>>> import numpy as np
>>> np.set_printoptions(precision=2, suppress=True, linewidth=200, sign=" ")
>>> arr = np.loadtxt("arr.csv", delimiter=",")
>>> arr
array([[-3.13,  5.34, -1.03, -1.6 ,  2.  ,  6.1 ],
       [-1.73,  1.83, -5.93, -5.8 ,  2.  , -0.2 ],
       [ 1.26,  3.08,  1.05,  2.68,  2.  ,  3.8 ],
       [-1.97,  3.24, -3.49, -3.47,  2.  ,  2.49],
       [-3.56,  5.32, -1.7 , -2.48,  2.  ,  5.86],
       [-3.33,  4.73, -2.53, -3.2 ,  2.  ,  4.8 ],
       [-0.03,  2.59, -1.87, -0.88,  2.  ,  2.16],
       [ 1.61,  3.69,  2.79,  4.6 ,  2.  ,  5.18],
       [ 1.28,  1.61, -1.87, -0.23,  2.  ,  0.85],
       [-2.56,  4.51, -1.82, -2.1 ,  2.  ,  4.74],
       [-1.65,  3.35, -2.78, -2.6 ,  2.  ,  2.87],
       [-0.02,  4.34,  1.65,  2.64,  2.  ,  5.66],
       [ 0.55,  1.8 , -2.59, -1.31,  2.  ,  0.87],
       [-3.47,  6.44,  0.68, -0.05,  2.  ,  8.15],
       [-3.03,  6.03,  0.5 , -0.01,  2.  ,  7.54],
       [-2.78,  4.5 , -2.17, -2.56,  2.  ,  4.62],
       [-2.6 ,  5.67,  0.44,  0.15,  2.  ,  7.04],
       [-1.36,  5.03,  1.03,  1.35,  2.  ,  6.38],
       [-0.21,  1.64, -4.03, -3.13,  2.  ,  0.18],
       [-1.16,  4.06, -0.61, -0.19,  2.  ,  4.55],
       [-2.21,  6.25,  2.19,  2.09,  2.  ,  8.4 ]])
>>> # looks like rank 3
>>> left, sigma, Vh = np.linalg.svd(arr)
>>> np.argmax(sigma[:-1] / (sigma[1:] + 1e-6)) + 1
np.int64(3)
>>> B = left[:, :3] @ np.diag(sigma[:3]) @ Vh[:3]
>>> print(np.linalg.matrix_rank(B))
3
>>> np.round(np.abs(arr - B).max(), 2)
np.float64(0.0)
>>> B = arr / np.linalg.norm(arr, axis=1, keepdims=True)
>>> gram = B @ B.T
>>> (gram - 2 * np.eye(21)).round(6).argmax(axis=1)
array([  4,  18,   7,  10,   9,  15,  10,   2,  12,  15,   3,  17,   8,  14,  13,   5,  14,  20,   1,  16,  17])
>>> round(np.degrees(np.arccos(np.clip(gram[18, 11], -1, 1))), 2)
np.float64(93.44)
>>> r = np.linalg.matrix_rank(arr)
>>> r
np.int64(3)
>>> ns = np.linalg.svd(arr)[2][r:].T
>>> np.allclose(arr @ ns, 0)
True
>>> np.linalg.matrix_rank(arr.T @ arr), np.linalg.matrix_rank(arr @ arr.T)
(np.int64(3), np.int64(3))
>>> print([int(np.linalg.matrix_rank(np.delete(arr, i, axis=0))) for i in range(21)])
[3, 3, 3, 3, 3, 3, 3, 3, 3, 3, 3, 3, 3, 3, 3, 3, 3, 3, 3, 3, 3]
>>> np.linalg.matrix_rank(arr, rtol=0.1)
np.int64(3)
>>> np.argsort(-np.linalg.norm(arr, axis=0).round(6), kind="stable")[:3]
array([ 5,  1,  3])
>>> m1 = np.loadtxt("sample6.csv", delimiter=",")
>>> m1.round(2) + 0
array([[ 0.  ,  0.  , -0.02, -0.15,  0.06,  0.  ],
       [-2.24,  3.26,  3.29,  1.07, -3.31, -1.1 ],
       [-1.55,  2.14,  2.15,  0.78, -2.13, -0.71],
       [-0.73,  0.89,  1.01,  0.3 , -1.01, -0.38],
       [-2.43,  3.82,  3.75,  1.24, -3.78, -1.3 ],
       [-1.89,  2.85,  2.94,  0.96, -2.89, -1.02],
       [ 1.47, -2.16, -2.08, -0.69,  2.15,  0.74],
       [ 2.05, -3.24, -3.28, -1.01,  3.23,  1.14],
       [ 3.01, -4.48, -4.54, -1.57,  4.51,  1.56],
       [-1.96,  3.07,  2.97,  0.97, -3.07, -1.03],
       [ 0.56, -0.85, -0.81, -0.21,  0.79,  0.29],
       [ 0.33, -0.46, -0.47, -0.21,  0.54,  0.09],
       [-0.6 ,  0.88,  0.82,  0.32, -0.95, -0.31],
       [-1.61,  2.43,  2.35,  0.79, -2.36, -0.84],
       [ 1.8 , -2.63, -2.65, -0.86,  2.55,  0.88],
       [-2.15,  3.35,  3.27,  1.1 , -3.19, -1.05],
       [ 0.55, -0.79, -0.84, -0.3 ,  0.76,  0.39]])
>>> gram = np.cov(m1, rowvar=False)
>>> np.round(np.polyfit(m1[:, 4], m1[:, 0], 1), 2) + 0
array([ 0.67,  0.  ])
>>> np.corrcoef(m1.T)
array([[ 1., -1., -1., -1.,  1.,  1.],
       [-1.,  1.,  1.,  1., -1., -1.],
       [-1.,  1.,  1.,  1., -1., -1.],
       [-1.,  1.,  1.,  1., -1., -1.],
       [ 1., -1., -1., -1.,  1.,  1.],
       [ 1., -1., -1., -1.,  1.,  1.]])
>>> np.argsort(-m1.std(axis=0).round(6), kind="stable")
array([ 1,  2,  4,  0,  5,  3])
>>> print(gram.shape)
(6, 6)
>>> left, sigma, Vh = np.linalg.svd(m1)
>>> sigma
array([ 20.02,   0.25,   0.21,   0.19,   0.18,   0.13])
>>> B = left[:, :1] @ np.diag(sigma[:1]) @ Vh[:1]
>>> np.linalg.matrix_rank(m1, rtol=0.05)
np.int64(1)
>>> round(float(np.linalg.norm(m1 - B) / np.linalg.norm(m1)), 2)
0.02
>>> np.round(np.linalg.norm(m1 - B, 2), 2), round(sigma[1], 2)
(np.float64(0.25), np.float64(0.25))
>>> dist = np.linalg.norm(m1[:, None] - m1[None], axis=-1)
>>> print(dist[:5, :5])
[[ 0.    6.38  4.23  1.97  7.29]
 [ 6.38  0.    2.16  4.41  0.92]
 [ 4.23  2.16  0.    2.26  3.07]
 [ 1.97  4.41  2.26  0.    5.33]
 [ 7.29  0.92  3.07  5.33  0.  ]]
>>> np.linalg.matrix_rank(dist ** 2)
np.int64(8)
>>> np.flatnonzero(dist[16] < dist.mean() / 2)
array([  0,   6,  10,  11,  16])
>>> dist[16].round(6).argsort(kind="stable")[:4]
array([ 16,  10,  11,   0])
>>> np.unravel_index(dist.round(6).argmax(), dist.shape)
(np.int64(4), np.int64(8))
>>> B = np.array([[2, 3, 3],
...     [0, -3, 0],
...     [2, 3, 1],
...     [3, -2, 0],
...     [0, -1, 3],
...     [-1, 0, -1]])
>>> np.linalg.matrix_rank(m1 @ B)
np.int64(3)
>>> np.linalg.matrix_rank(np.vstack([m1, B.T]))
np.int64(6)
>>> np.vstack([m1, B.T]).shape
(20, 6)
>>> K = np.load("m.npy")
>>> K.round(2) + 0
array([[-0.26,  0.44,  0.29,  0.39,  0.41,  0.21, -0.25,  0.29, -0.16],
       [-0.28, -0.36,  0.42, -0.31,  0.17, -0.33, -0.3 ,  0.12, -0.39],
       [ 0.34, -0.28, -0.19,  0.42,  0.39,  0.  , -0.02,  0.18,  0.21],
       [-0.09, -0.2 , -0.12, -0.12,  0.57,  0.15,  0.63,  0.06, -0.27],
       [-0.26, -0.45,  0.28,  0.25, -0.28, -0.16,  0.35,  0.33,  0.29],
       [ 0.48,  0.17,  0.26, -0.14,  0.22, -0.47, -0.06,  0.33,  0.31],
       [ 0.43, -0.21, -0.25, -0.04,  0.01, -0.2 , -0.15, -0.02, -0.48],
       [ 0.  , -0.09,  0.06,  0.69, -0.12, -0.3 , -0.03, -0.29, -0.31],
       [ 0.11, -0.26, -0.16,  0.02, -0.27,  0.45, -0.28,  0.6 , -0.18],
       [-0.48, -0.1 , -0.61, -0.01,  0.21, -0.33, -0.32,  0.08,  0.26],
       [ 0.09, -0.45,  0.27, -0.02,  0.25,  0.37, -0.35, -0.45,  0.31]])
>>> # keeps lengths
>>> def softmax(z):
...     e = np.exp(z - z.max(axis=-1, keepdims=True))
...     return e / e.sum(axis=-1, keepdims=True)
... 
>>> softmax(K).sum(axis=1)
array([ 1.,  1.,  1.,  1.,  1.,  1.,  1.,  1.,  1.,  1.,  1.])
>>> S = K @ K.T / np.sqrt(9)
>>> print(softmax(S).round(6).argmax(axis=1))
[  0   1   2   3   4   5   6   7   8   9  10]
>>> A = np.loadtxt("block6.csv", delimiter=",")
>>> print(A)
[[ 1.  0.  0.  0.  0.  0.]
 [ 0.  1.  0.  0.  0.  0.]
 [ 2.  0.  1.  0.  0.  0.]
 [ 1.  1.  1.  1.  0.  0.]
 [ 3.  1.  1.  1.  1.  0.]
 [ 3.  3.  1.  2.  2.  1.]]
>>> # triangular
>>> rng = np.random.default_rng(65)
>>> idx = rng.permutation(6)
>>> idx
array([ 2,  4,  1,  5,  3,  0])
>>> B = A[idx][:, idx]
>>> round(np.linalg.det(B), 2), round(np.linalg.det(A[idx]), 2)
(np.float64(1.0), np.float64(-1.0))
>>> np.trace(B)
np.float64(6.0)
>>> F = np.loadtxt("run14.csv", delimiter=",")
>>> F
array([[ 0.66, -0.39,  0.16,  0.02,  0.13, -0.06,  0.17],
       [-0.39,  0.52,  0.23, -0.02,  0.08,  0.11,  0.17],
       [ 0.16,  0.23,  0.87,  0.04,  0.01, -0.16, -0.06],
       [ 0.02, -0.02,  0.04,  0.96, -0.07,  0.18, -0.03],
       [ 0.13,  0.08,  0.01, -0.07,  0.84,  0.31, -0.1 ],
       [-0.06,  0.11, -0.16,  0.18,  0.31,  0.24,  0.11],
       [ 0.17,  0.17, -0.06, -0.03, -0.1 ,  0.11,  0.91]])
>>> # symmetric, so the eigenvalues are real
>>> r = np.linalg.matrix_rank(F)
>>> print(r)
5
>>> ns = np.linalg.svd(F)[2][r:].T
>>> [int(np.linalg.matrix_rank(F[:i])) for i in range(1, len(F) + 1)]
[1, 2, 3, 4, 5, 5, 5]
>>> np.linalg.matrix_rank(F.T @ F), np.linalg.matrix_rank(F @ F.T)
(np.int64(5), np.int64(5))
>>> [int(np.linalg.matrix_rank(F[:, :j + 1])) for j in range(7)]
[1, 2, 3, 4, 5, 5, 5]
>>> [int(np.linalg.matrix_rank(np.delete(F, i, axis=0))) for i in range(7)]
[5, 5, 5, 5, 5, 5, 5]
